In [1]: import numpy as np

In [2]: from numpy import linalg as LA

In [3]: np.set_printoptions(suppress=True, linewidth=120)

In [4]: A = np.loadtxt("m.csv", delimiter=",")

In [5]: print(A)
[[  1.  -3.   9. -27.]
 [  1.  -2.   4.  -8.]
 [  1.  -1.   1.  -1.]
 [  1.   0.   0.   0.]
 [  1.   1.   1.   1.]
 [  1.   2.   4.   8.]
 [  1.   3.   9.  27.]]

In [6]: U, sig, VT = LA.svd(A, full_matrices=False)

In [7]: print((sig > 1e-8).sum())
4

In [8]: print(np.round(U.T @ U, 3) + 0)
[[1. 0. 0. 0.]
 [0. 1. 0. 0.]
 [0. 0. 1. 0.]
 [0. 0. 0. 1.]]

In [9]: print(np.round(sig / sig[0], 3))
[1.    0.352 0.048 0.043]

In [10]: print(sig.round(3))
[40.153 14.144  1.937  1.714]

In [11]: print(np.round(np.cumsum(sig ** 2) / np.sum(sig ** 2), 3))
[0.886 0.996 0.998 1.   ]

In [12]: print(U.shape, sig.shape, VT.shape)
(7, 4) (4,) (4, 4)

In [13]: print(np.round(np.abs(VT[0]), 3) + 0)
[0.    0.123 0.    0.992]

In [14]: A2 = np.array([[-2, -2, 0],
    ...:     [-2, 1, 1],
    ...:     [0, 1, 2],
    ...:     [-1, 2, -1],
    ...:     [-2, 2, 2],
    ...:     [2, 0, 2]])

In [15]: C = np.array([[5, -4, 5, 1, 3, 5, 3, 2, 4, -4],
    ...:     [-5, -3, -5, 5, -1, -2, -2, 0, 3, 5],
    ...:     [5, 4, 1, 1, -4, 2, 1, -3, -5, 0]])

In [16]: X = A2 @ C

In [17]: print(X)
[[  0  14   0 -12  -4  -6  -2  -4 -14  -2]
 [-10   9 -14   4 -11 -10  -7  -7 -10  13]
 [  5   5  -3   7  -9   2   0  -6  -7   5]
 [-20  -6 -16   8  -1 -11  -8   1   7  14]
 [-10  10 -18  10 -16 -10  -8 -10 -12  18]
 [ 20   0  12   4  -2  14   8  -2  -2  -8]]

In [18]: print(round(np.trace(LA.pinv(X) @ X), 3))
3.0

In [19]: print(np.abs(np.diag(LA.qr(X)[1])) > 1e-9)
[ True  True  True False False False]

In [20]: mat = np.load("out3.npy")

In [21]: print(mat)
[[-3  0 -3  1  0  2  2  1 -1  2]
 [ 2 -3  0 -3  1  0  2  2  1 -1]
 [-1  2 -3  0 -3  1  0  2  2  1]
 [ 1 -1  2 -3  0 -3  1  0  2  2]
 [ 2  1 -1  2 -3  0 -3  1  0  2]
 [ 2  2  1 -1  2 -3  0 -3  1  0]
 [ 0  2  2  1 -1  2 -3  0 -3  1]
 [ 1  0  2  2  1 -1  2 -3  0 -3]
 [-3  1  0  2  2  1 -1  2 -3  0]
 [ 0 -3  1  0  2  2  1 -1  2 -3]]

In [22]: O, V = LA.qr(mat[:, :9])[0], LA.qr(mat[:, 9:])[0]

In [23]: sig = LA.svd(O.T @ V, compute_uv=False)

In [24]: print(round(LA.norm(O @ O.T - V @ V.T, 2), 3))
1.0

In [25]: rng = np.random.default_rng(564)

In [26]: A2 = mat + rng.integers(-2, 3, (10, 9)) @ rng.integers(-2, 3, (9, 10))

In [27]: print(A2)
[[ -3  -9 -12  -4  -1   3   2   9   4   4]
 [  7   5  -1  -1  -2 -16   3   1   6  -1]
 [  0   0   5  -4 -13   5 -14   7   7  11]
 [  3  -1   0  -6  -2  -5   2   4   4  11]
 [  6   9  -4   7  -1 -11   1  -3   1   1]
 [  0  -1  12  -3  -2   9 -11  -5  -1   9]
 [ -3   6   6  10   8  -7   2  -7  -5   2]
 [ -5   8   9   7   4  -5  -2 -14   9  -2]
 [ -5  10   3   7   5 -10   5  -6   0   0]
 [ 11   5   7  -6  -8   0  -1  -4  -5   5]]

In [28]: print(np.round(LA.svd(A2 - mat, compute_uv=False), 3) + 0)
[41.269 30.683 24.491 17.953 10.451  7.002  3.924  2.772  0.969  0.   ]

In [29]: print(A2 - mat)
[[  0  -9  -9  -5  -1   1   0   8   5   2]
 [  5   8  -1   2  -3 -16   1  -1   5   0]
 [  1  -2   8  -4 -10   4 -14   5   5  10]
 [  2   0  -2  -3  -2  -2   1   4   2   9]
 [  4   8  -3   5   2 -11   4  -4   1  -1]
 [ -2  -3  11  -2  -4  12 -11  -2  -2   9]
 [ -3   4   4   9   9  -9   5  -7  -2   1]
 [ -6   8   7   5   3  -4  -4 -11   9   1]
 [ -2   9   3   5   3 -11   6  -8   3   0]
 [ 11   8   6  -6 -10  -2  -2  -3  -7   8]]

In [30]: print(np.abs(A2 - mat).sum(axis=1))
[40 42 63 27 43 58 53 58 50 63]

In [31]: F = np.load("block17.npy")

In [32]: print(F)
[[-2 -6 -5 -6 -4  0  0]
 [ 2 -2 -1 -2  0  4  4]
 [ 2 -2 -1 -2  0  4  4]
 [ 2 -2 -1 -2  0  4  4]
 [ 4  0  1  0  2  6  6]
 [ 3 -1  0 -1  1  5  5]
 [ 1 -3 -2 -3 -1  3  3]
 [ 1 -3 -2 -3 -1  3  3]
 [ 2 -2 -1 -2  0  4  4]
 [ 0 -4 -3 -4 -2  2  2]
 [ 4  0  1  0  2  6  6]
 [ 1 -3 -2 -3 -1  3  3]
 [ 0 -4 -3 -4 -2  2  2]
 [ 4  0  1  0  2  6  6]
 [-1 -5 -4 -5 -3  1  1]
 [ 0 -4 -3 -4 -2  2  2]]

In [33]: # rows 1 and 2 are equal

In [34]: U, sig, VT = LA.svd(X)

In [35]: print(np.argmax(sig[:-1] / (sig[1:] + 1e-6)) + 1)
3

In [36]: print(sig.round(3) + 0)
[61.473 35.65  23.283  0.     0.     0.   ]

In [37]: A2 = U[:, :3] @ np.diag(sig[:3]) @ VT[:3]

In [38]: print(LA.matrix_rank(X, rtol=0.05))
3

In [39]: print(LA.matrix_rank(A2))
3

In [40]: print(round(LA.norm(X - A2, 2), 3), np.round(sig[3], 3))
0.0 0.0

In [41]: print(A2.round(3) + 0)
[[  0.  14.   0. -12.  -4.  -6.  -2.  -4. -14.  -2.]
 [-10.   9. -14.   4. -11. -10.  -7.  -7. -10.  13.]
 [  5.   5.  -3.   7.  -9.   2.   0.  -6.  -7.   5.]
 [-20.  -6. -16.   8.  -1. -11.  -8.   1.   7.  14.]
 [-10.  10. -18.  10. -16. -10.  -8. -10. -12.  18.]
 [ 20.   0.  12.   4.  -2.  14.   8.  -2.  -2.  -8.]]
